In [1]: import numpy as np

In [2]: np.set_printoptions(precision=3, suppress=True, linewidth=120, floatmode="fixed")

In [3]: def tidy(a):
   ...:     return np.round(a, 3) + 0
   ...: 

In [4]: J = np.loadtxt("a.csv", delimiter=",")

In [5]: tidy(J)
Out[5]: 
array([[ 0.738, -0.145, -0.380, -0.054, -0.025,  0.056,  0.067, -0.027,  0.047,  0.063,  0.059, -0.079, -0.024],
       [-0.145,  0.709, -0.103,  0.082,  0.049,  0.094,  0.010, -0.141, -0.016,  0.354,  0.089,  0.050,  0.031],
       [-0.380, -0.103,  0.328, -0.109, -0.013,  0.035,  0.018,  0.183,  0.013, -0.074,  0.106, -0.031, -0.029],
       [-0.054,  0.082, -0.109,  0.901, -0.086, -0.036, -0.029,  0.013,  0.041, -0.124, -0.051, -0.191, -0.038],
       [-0.025,  0.049, -0.013, -0.086,  0.895, -0.030, -0.047, -0.076,  0.049, -0.039, -0.073, -0.253, -0.037],
       [ 0.056,  0.094,  0.035, -0.036, -0.030,  0.947, -0.124,  0.086, -0.034, -0.073, -0.036, -0.066, -0.002],
       [ 0.067,  0.010,  0.018, -0.029, -0.047, -0.124,  0.353,  0.269, -0.233,  0.201, -0.022, -0.185,  0.052],
       [-0.027, -0.141,  0.183,  0.013, -0.076,  0.086,  0.269,  0.551,  0.170,  0.178, -0.062, -0.204, -0.040],
       [ 0.047, -0.016,  0.013,  0.041,  0.049, -0.034, -0.233,  0.170,  0.873,  0.091,  0.037,  0.091,  0.044],
       [ 0.063,  0.354, -0.074, -0.124, -0.039, -0.073,  0.201,  0.178,  0.091,  0.437, -0.069,  0.021, -0.061],
       [ 0.059,  0.089,  0.106, -0.051, -0.073, -0.036, -0.022, -0.062,  0.037, -0.069,  0.924, -0.164, -0.025],
       [-0.079,  0.050, -0.031, -0.191, -0.253, -0.066, -0.185, -0.204,  0.091,  0.021, -0.164,  0.366, -0.078],
       [-0.024,  0.031, -0.029, -0.038, -0.037, -0.002,  0.052, -0.040,  0.044, -0.061, -0.025, -0.078,  0.978]])

In [6]: ev, evecs = np.linalg.eigh(J)

In [7]: np.unique(ev.round(6) + 0, return_counts=True)[1]
Out[7]: array([4, 9])

In [8]: ev.sum(), np.trace(J)
Out[8]: (np.float64(9.0), np.float64(9.0))

In [9]: tidy(np.linalg.eigvalsh(J + -3 * np.eye(13)))
Out[9]: array([-3.000, -3.000, -3.000, -3.000, -2.000, -2.000, -2.000, -2.000, -2.000, -2.000, -2.000, -2.000, -2.000])

In [10]: x0 = np.array([2, -3, 1, 0, 0, -2, 1, -3, 0, 1, 3, 2, 1])

In [11]: tidy(J @ np.ones(13))
Out[11]: array([ 0.295,  1.063, -0.055,  0.318,  0.314,  0.816,  0.330,  0.901,  1.171,  0.904,  0.711, -0.723,  0.769])

In [12]: rk = np.linalg.matrix_rank(J)

In [13]: rk
Out[13]: np.int64(9)

In [14]: ns = np.linalg.svd(J)[2][rk:].T

In [15]: np.allclose(J @ ns, 0)
Out[15]: True

In [16]: [int(np.linalg.matrix_rank(J[:, :j + 1])) for j in range(13)]
Out[16]: [1, 2, 3, 4, 5, 6, 7, 8, 9, 9, 9, 9, 9]

In [17]: [int(np.linalg.matrix_rank(J[:i])) for i in range(1, len(J) + 1)]
Out[17]: [1, 2, 3, 4, 5, 6, 7, 8, 9, 9, 9, 9, 9]

In [18]: [round(float(x), 3) for x in np.linalg.svd(J, compute_uv=False)[:3]]
Out[18]: [1.0, 1.0, 1.0]

In [19]: Uu, sigma, Vt = np.linalg.svd(J)

In [20]: np.argmax(sigma[:-1] / (sigma[1:] + 1e-6)) + 1
Out[20]: np.int64(9)

In [21]: Y = Uu[:, :9] @ np.diag(sigma[:9]) @ Vt[:9]

In [22]: tidy(np.linalg.norm(J - Y) / np.linalg.norm(J))
Out[22]: np.float64(0.0)

In [23]: np.linalg.matrix_rank(J, rtol=0.05)
Out[23]: np.int64(9)

In [24]: np.linalg.matrix_rank(Y)
Out[24]: np.int64(9)

In [25]: tidy(np.abs(J - Y).max())
Out[25]: np.float64(0.0)

In [26]: M = np.load("x.npy")

In [27]: M
Out[27]: 
array([[ 0.700, -0.100, -3.300,  0.000,  0.600,  0.100,  0.200, -0.600, -0.200],
       [-0.500,  0.300, -0.600,  1.500,  1.200,  0.200,  0.600, -0.300, -1.400],
       [-0.100,  0.900,  0.300,  0.700,  1.200,  0.400, -0.100, -0.100,  0.200],
       [-1.100, -0.900, -3.900, -1.100,  0.100, -1.100, -0.300,  1.200,  2.000]])

In [28]: Y = M / np.sqrt((M ** 2).mean(axis=1, keepdims=True))

In [29]: np.linalg.matrix_rank(Y) == np.linalg.matrix_rank(M)
Out[29]: np.True_

In [30]: tidy(Y[1])
Out[30]: array([-0.574,  0.344, -0.688,  1.721,  1.376,  0.229,  0.688, -0.344, -1.606])

In [31]: tidy(np.linalg.norm(Y, axis=1))
Out[31]: array([3.000, 3.000, 3.000, 3.000])

In [32]: f, r1 = M[2], M[3]

In [33]: tidy(f @ f)
Out[33]: np.float64(3.06)

In [34]: tidy(f @ r1)
Out[34]: np.float64(-2.65)

In [35]: pr = (f @ r1) / (f @ f) * f

In [36]: tidy(pr)
Out[36]: array([ 0.087, -0.779, -0.260, -0.606, -1.039, -0.346,  0.087,  0.087, -0.173])

In [37]: f = np.array([-6, -6])

In [38]: tidy(np.convolve(M[3], f))
Out[38]: array([  6.600,  12.000,  28.800,  30.000,   6.000,   6.000,   8.400,  -5.400, -19.200, -12.000])

In [39]: tidy(np.array([np.convolve(row, f, "same") for row in M]))
Out[39]: 
array([[ -4.200,  -3.600,  20.400,  19.800,  -3.600,  -4.200,  -1.800,   2.400,   4.800],
       [  3.000,   1.200,   1.800,  -5.400, -16.200,  -8.400,  -4.800,  -1.800,  10.200],
       [  0.600,  -4.800,  -7.200,  -6.000, -11.400,  -9.600,  -1.800,   1.200,  -0.600],
       [  6.600,  12.000,  28.800,  30.000,   6.000,   6.000,   8.400,  -5.400, -19.200]])

In [40]: K = np.load("w.npy")

In [41]: K
Out[41]: 
array([[17,  5, 11,  6,  8, 10,  9, 10,  0,  7, 10, 12],
       [ 5,  5,  5,  2,  5,  7,  5,  6,  1,  3,  6,  9],
       [11,  5, 11,  6,  8,  6,  6,  9,  1,  2, 10, 11],
       [ 6,  2,  6, 12,  4,  8,  8,  4,  4,  2, 10, 10],
       [ 8,  5,  8,  4, 13, 11,  8, 11,  3,  2,  7, 16],
       [10,  7,  6,  8, 11, 25, 12, 10,  6,  9, 14, 20],
       [ 9,  5,  6,  8,  8, 12, 13,  9,  4,  6,  8, 15],
       [10,  6,  9,  4, 11, 10,  9, 15,  1,  4, 10, 15],
       [ 0,  1,  1,  4,  3,  6,  4,  1,  5,  0,  4,  5],
       [ 7,  3,  2,  2,  2,  9,  6,  4,  0,  7,  4,  6],
       [10,  6, 10, 10,  7, 14,  8, 10,  4,  4, 17, 14],
       [12,  9, 11, 10, 16, 20, 15, 15,  5,  6, 14, 26]])

In [42]: np.linalg.cond(K) > 100
Out[42]: np.True_

In [43]: np.linalg.matrix_rank(K, rtol=0.1)
Out[43]: np.int64(4)

In [44]: gram = K.T @ K

In [45]: np.linalg.matrix_rank(gram)
Out[45]: np.int64(9)

In [46]: np.diag(gram)
Out[46]: array([1109,  341,  746,  600,  962, 1952, 1005, 1102,  146,  304, 1262, 2485])

In [47]: E = np.loadtxt("mat.csv", delimiter=",")

In [48]: E
Out[48]: 
array([[  0.900,  -0.500,   1.400,   4.000,  -0.500,  -0.400,   0.400,  -1.000,   0.600,   1.600,   0.000,  -1.200],
       [ -1.200,  -0.700,   0.900, -26.000,   2.300,   3.100,   0.400,   0.500,   0.600,   0.800,   0.000,   2.300],
       [  0.600,  -0.900,   0.100, -20.000,  -1.200,   0.100,   1.500,   0.100,  -0.100,   0.200,  -2.000,   0.000],
       [  0.400,  -0.400,   0.000, -10.000,  -2.000,  -0.200,   0.000,   0.800,   1.700,  -0.100,  -0.300,   1.100],
       [  0.200,   1.400,   0.700,   4.000,  -0.400,  -0.800,   0.500,  -1.300,  -0.300,  -0.400,  -0.500,  -0.200],
       [ -0.100,  -0.200,  -1.100, -26.000,  -1.200,  -1.500,   2.000,   1.200,  -0.400,   0.000,  -0.100,   0.800],
       [ -1.300,   1.400,  -1.600,  -6.000,  -0.700,   0.000,   0.500,   0.700,  -1.600,   0.900,  -0.600,   0.600],
       [ -0.500,   0.100,  -0.600,   2.000,   0.800,   0.700,   0.400,  -0.100,  -0.600,  -1.100,  -0.500,  -0.100]])

In [49]: Y = E / np.sqrt((E ** 2).mean(axis=1, keepdims=True))

In [50]: tidy(np.linalg.norm(Y, axis=1))
Out[50]: array([3.464, 3.464, 3.464, 3.464, 3.464, 3.464, 3.464, 3.464])

In [51]: np.linalg.matrix_rank(E - E.mean(axis=1, keepdims=True))
Out[51]: np.int64(8)

In [52]: tidy(Y[0])
Out[52]: array([ 0.624, -0.347,  0.971,  2.774, -0.347, -0.277,  0.277, -0.694,  0.416,  1.110,  0.000, -0.832])

In [53]: rng = np.random.default_rng(630)

In [54]: Y = E + rng.integers(-2, 3, (8, 1)) @ rng.integers(-2, 3, (1, 12))

In [55]: tidy(Y)
Out[55]: 
array([[  2.900,  -2.500,   0.400,   4.000,  -1.500,  -0.400,  -0.600,  -1.000,   0.600,   2.600,  -1.000,  -1.200],
       [ -1.200,  -0.700,   0.900, -26.000,   2.300,   3.100,   0.400,   0.500,   0.600,   0.800,   0.000,   2.300],
       [  2.600,  -2.900,  -0.900, -20.000,  -2.200,   0.100,   0.500,   0.100,  -0.100,   1.200,  -3.000,   0.000],
       [  4.400,  -4.400,  -2.000, -10.000,  -4.000,  -0.200,  -2.000,   0.800,   1.700,   1.900,  -2.300,   1.100],
       [  2.200,  -0.600,  -0.300,   4.000,  -1.400,  -0.800,  -0.500,  -1.300,  -0.300,   0.600,  -1.500,  -0.200],
       [  3.900,  -4.200,  -3.100, -26.000,  -3.200,  -1.500,   0.000,   1.200,  -0.400,   2.000,  -2.100,   0.800],
       [  2.700,  -2.600,  -3.600,  -6.000,  -2.700,   0.000,  -1.500,   0.700,  -1.600,   2.900,  -2.600,   0.600],
       [ -2.500,   2.100,   0.400,   2.000,   1.800,   0.700,   1.400,  -0.100,  -0.600,  -2.100,   0.500,  -0.100]])

In [56]: np.abs(Y - E).sum(axis=1)
Out[56]: array([ 9.000,  0.000,  9.000, 18.000,  9.000, 18.000, 18.000,  9.000])

In [57]: tidy(np.linalg.svd(Y - E, compute_uv=False))
Out[57]: array([14.422,  0.000,  0.000,  0.000,  0.000,  0.000,  0.000,  0.000])
